$ ipython --no-banner

In [1]: import numpy as np

In [2]: np.set_printoptions(suppress=True, linewidth=140)

In [3]: feats = np.load("case9.npy")

In [4]: feats
Out[4]: 
array([[1, 3, 0],
       [2, 1, 1],
       [2, 1, 2]])

In [5]: Q, vecs = np.linalg.qr(feats[:, :2])[0], np.linalg.qr(feats[:, 2:])[0]

In [6]: sv = np.linalg.svd(Q.T @ vecs, compute_uv=False)

In [7]: np.round(np.linalg.norm(Q @ Q.T - vecs @ vecs.T, 2), 2)
Out[7]: np.float64(1.0)

In [8]: rng = np.random.default_rng(43)

In [9]: lab = rng.permutation(3)

In [10]: lab
Out[10]: array([1, 2, 0])

In [11]: Y = feats[lab][:, lab]

In [12]: np.diag(Y)
Out[12]: array([1, 2, 1])

In [13]: np.round(np.sort(np.abs(np.linalg.eigvals(Y))), 2)
Out[13]: array([1.  , 1.19, 4.19])

In [14]: np.allclose(Y, feats)
Out[14]: False

In [15]: w, vecs = np.linalg.eig(feats)

In [16]: np.round(np.sort(np.linalg.eigvals(np.linalg.inv(feats))), 2)
Out[16]: array([-0.84,  0.24,  1.  ])

In [17]: np.round(feats @ vecs[:, 0] - w[0] * vecs[:, 0], 2) + 0
Out[17]: array([0., 0., 0.])

In [18]: np.prod(w)
Out[18]: np.float64(-5.0)

In [19]: np.round(np.sort(np.linalg.eigvals(feats @ feats)), 2)
Out[19]: array([ 1.  ,  1.42, 17.58])

In [20]: vec = np.array([-2, 1, 2])

In [21]: y = feats @ vec

In [22]: beta, lr = np.zeros(3), 1 / np.linalg.norm(feats, 2) ** 2

In [23]: for i in range(12):
    ...:     beta -= lr * feats.T @ (feats @ beta - y)
    ...:     if i % 2 == 0: print(i, round(np.linalg.norm(feats @ beta - y), 2))
    ...: 
0 1.54
2 1.46
4 1.41
6 1.37
8 1.34
10 1.3

In [24]: round(np.linalg.cond(feats), 2)
Out[24]: np.float64(8.83)

In [25]: ang = np.radians(16)

In [26]: r_ = np.eye(3)

In [27]: r_[0, 0] = r_[1, 1] = np.cos(ang)

In [28]: r_[0, 1], r_[1, 0] = -np.sin(ang), np.sin(ang)

In [29]: r_.round(2)
Out[29]: 
array([[ 0.96, -0.28,  0.  ],
       [ 0.28,  0.96,  0.  ],
       [ 0.  ,  0.  ,  1.  ]])

In [30]: Y = feats @ r_.T

In [31]: np.round(np.abs(Y - feats).max(axis=0), 2)
Out[31]: array([0.87, 0.51, 0.  ])

In [32]: np.allclose(np.linalg.norm(feats, axis=1), np.linalg.norm(Y, axis=1))
Out[32]: True

In [33]: Y.round(2)
Out[33]: 
array([[0.13, 3.16, 0.  ],
       [1.65, 1.51, 1.  ],
       [1.65, 1.51, 2.  ]])

In [34]: W0 = np.load("mat.npy")

In [35]: W0
Out[35]: 
array([[ 9,  3,  3,  9],
       [ 3, 14, 10, 16],
       [ 3, 10, 10, 12],
       [ 9, 16, 12, 22]])

In [36]: w, vecs = np.linalg.eigh(W0)

In [37]: np.round(np.abs(vecs[:, -1]), 2)
Out[37]: array([0.26, 0.53, 0.42, 0.7 ])

In [38]: np.abs(vecs[:, -1]).round(6).argmax()
Out[38]: np.int64(3)

In [39]: w.round(2) + 0
Out[39]: array([ 0.  ,  2.14,  8.3 , 44.56])

In [40]: np.round(vecs.T @ vecs, 2) + 0
Out[40]: 
array([[1., 0., 0., 0.],
       [0., 1., 0., 0.],
       [0., 0., 1., 0.],
       [0., 0., 0., 1.]])

In [41]: np.round(vecs.T @ W0 @ vecs, 2) + 0
Out[41]: 
array([[ 0.  ,  0.  ,  0.  ,  0.  ],
       [ 0.  ,  2.14,  0.  ,  0.  ],
       [ 0.  ,  0.  ,  8.3 ,  0.  ],
       [ 0.  ,  0.  ,  0.  , 44.56]])

In [42]: f, r1 = W0[2], W0[3]

In [43]: f @ r1
Out[43]: np.int64(571)

In [44]: p = (f @ r1) / (f @ f) * f

In [45]: round(float(np.linalg.norm(f + r1) ** 2 + np.linalg.norm(f - r1) ** 2), 2)
Out[45]: 2636.0

In [46]: np.round(r1 - p, 2)
Out[46]: array([ 4.15, -0.18, -4.18,  2.59])

In [47]: np.linalg.matrix_rank(np.outer(f, r1))
Out[47]: np.int64(1)

In [48]: np.einsum("ii->", W0)
Out[48]: np.int64(55)

In [49]: round(float(np.linalg.det(2 * W0)), 2), np.round(np.linalg.det(W0), 2)
Out[49]: (0.0, np.float64(0.0))

In [50]: round(float(np.linalg.eigvals(W0).sum().real), 2)
Out[50]: 55.0

In [51]: Y = np.array([[1.7, 1.5, 0.0],
    ...:     [-0.5, 1.1, -0.9],
    ...:     [-2.1, -0.3, -0.5],
    ...:     [0.1, 1.1, 1.8]])

In [52]: Z = np.array([[-0.2, 0.0, -1.6, -1.5],
    ...:     [1.4, -1.6, 0.9, 0.5],
    ...:     [-0.9, -0.1, 0.3, 2.4]])

In [53]: M = Y @ Z

In [54]: M.round(2)
Out[54]: 
array([[ 1.76, -2.4 , -1.37, -1.8 ],
       [ 2.45, -1.67,  1.52, -0.86],
       [ 0.45,  0.53,  2.94,  1.8 ],
       [-0.1 , -1.94,  1.37,  4.72]])

In [55]: t3 = np.stack([M, -3 * M, M[::-1]])

In [56]: t3.shape
Out[56]: (3, 4, 4)

In [57]: np.round(np.linalg.norm(t3, axis=(1, 2)), 2)
Out[57]: array([ 8.13, 24.39,  8.13])

In [58]: (t3 @ M.T).shape
Out[58]: (3, 4, 4)

In [59]: P = np.triu(np.array([[1, -3, 3], [0, 0, -3], [-3, -2, -1]]), 1) + np.eye(3)

In [60]: Y = P @ feats @ np.linalg.inv(P)

In [61]: np.round(np.poly(Y), 2)
Out[61]: array([ 1., -4., -2.,  5.])

In [62]: U, sv, Vt = np.linalg.svd(M)

In [63]: np.argmax(sv[:-1] / (sv[1:] + 1e-6)) + 1
Out[63]: np.int64(3)

In [64]: sv.round(2) + 0
Out[64]: array([6.12, 4.41, 3.04, 0.  ])

In [65]: Y = U[:, :3] @ np.diag(sv[:3]) @ Vt[:3]

In [66]: Y.round(2)
Out[66]: 
array([[ 1.76, -2.4 , -1.37, -1.8 ],
       [ 2.45, -1.67,  1.52, -0.86],
       [ 0.45,  0.53,  2.94,  1.8 ],
       [-0.1 , -1.94,  1.37,  4.72]])

In [67]: np.linalg.matrix_rank(M, rtol=0.05)
Out[67]: np.int64(3)

In [68]: Y = M / np.sqrt((M ** 2).mean(axis=1, keepdims=True))

In [69]: Y[2].round(2)
Out[69]: array([0.26, 0.3 , 1.67, 1.02])

In [70]: np.linalg.matrix_rank(M - M.mean(axis=1, keepdims=True))
Out[70]: np.int64(3)

In [71]: r = np.linalg.matrix_rank(M)

In [72]: r
Out[72]: np.int64(3)

In [73]: ns = np.linalg.svd(M)[2][r:].T

In [74]: [int(np.linalg.matrix_rank(M[:i])) for i in range(1, len(M) + 1)]
Out[74]: [1, 2, 3, 3]

In [75]: np.round(M @ ns, 2) + 0
Out[75]: 
array([[0.],
       [0.],
       [0.],
       [0.]])

In [76]: [int(np.linalg.matrix_rank(np.delete(M, i, axis=0))) for i in range(4)]
Out[76]: [3, 3, 3, 3]

In [77]: mat = np.loadtxt("arr.csv", delimiter=",")

In [78]: mat
Out[78]: 
array([[ 0.99,  0.78, -0.99],
       [-0.93, -0.59,  0.98],
       [-1.  , -0.92,  1.  ],
       [ 1.  ,  0.83, -0.94],
       [ 0.4 ,  0.13,  0.45],
       [ 0.14,  0.07, -0.45],
       [-0.4 , -0.21,  0.9 ],
       [-0.99, -0.76,  0.98],
       [ 1.  ,  0.87, -0.99],
       [ 0.52,  0.23, -0.51],
       [ 0.99,  0.74, -0.89],
       [ 0.69,  0.31, -0.45],
       [-0.45, -0.2 ,  0.6 ],
       [-0.81, -0.42,  0.78],
       [-1.  , -0.89,  0.99],
       [ 1.  ,  0.9 , -1.  ],
       [-1.  , -0.87,  0.99],
       [ 0.94,  0.58, -0.69],
       [ 0.91,  0.53, -0.75],
       [ 0.91,  0.53, -0.87],
       [-0.91, -0.54,  0.89],
       [-0.33, -0.13,  0.21]])

In [79]: Z = mat[[10, 8]].astype(float)

In [80]: for _ in range(7):
    ...:     lab = np.linalg.norm(mat[:, None] - Z, axis=-1).argmin(axis=1)
    ...:     Z = np.array([mat[lab == j].mean(axis=0) for j in range(2)])
    ...: 

In [81]: lab
Out[81]: array([1, 0, 0, 1, 0, 1, 0, 0, 1, 1, 1, 1, 0, 0, 0, 1, 0, 1, 1, 1, 0, 0])

In [82]: np.bincount(lab)
Out[82]: array([11, 11])

In [83]: np.round(Z[1] - Z[0], 2)
Out[83]: array([ 1.5 ,  1.07, -1.57])

In [84]: np.abs(Z[1] - Z[0]).argmax()
Out[84]: np.int64(2)

In [85]: dist = np.linalg.norm(mat[:, None] - mat[None], axis=-1)

In [86]: np.linalg.matrix_rank(dist ** 2)
Out[86]: np.int64(5)

In [87]: (dist + 1e9 * np.eye(22)).round(6).argmin(axis=1)
Out[87]: array([ 3, 20, 14,  8, 21,  9, 12, 16, 15, 11,  3,  9,  6, 20, 16,  8, 14, 18, 17, 18,  1, 12])

In [88]: Y = np.array([[0, 1, 0], [2, 0, 2], [0, 2, 2]])

In [89]: K = np.triu(Y)

In [90]: K
Out[90]: 
array([[0, 1, 0],
       [0, 0, 2],
       [0, 0, 2]])

In [91]: np.prod(np.diag(K)), round(float(np.linalg.det(K)), 2)
Out[91]: (np.int64(0), 0.0)

In [92]: U, sv, Vt = np.linalg.svd(K)

In [93]: np.argmax(sv[:-1] / (sv[1:] + 1e-6)) + 1
Out[93]: np.int64(2)

In [94]: Y = U[:, :2] @ np.diag(sv[:2]) @ Vt[:2]

In [95]: round(float(np.linalg.norm(K - Y, 2)), 2), sv[2]
Out[95]: (0.0, np.float64(0.0))

In [96]: np.linalg.matrix_rank(Y)
Out[96]: np.int64(2)

In [97]: np.linalg.matrix_rank(K, rtol=0.05)
Out[97]: np.int64(2)
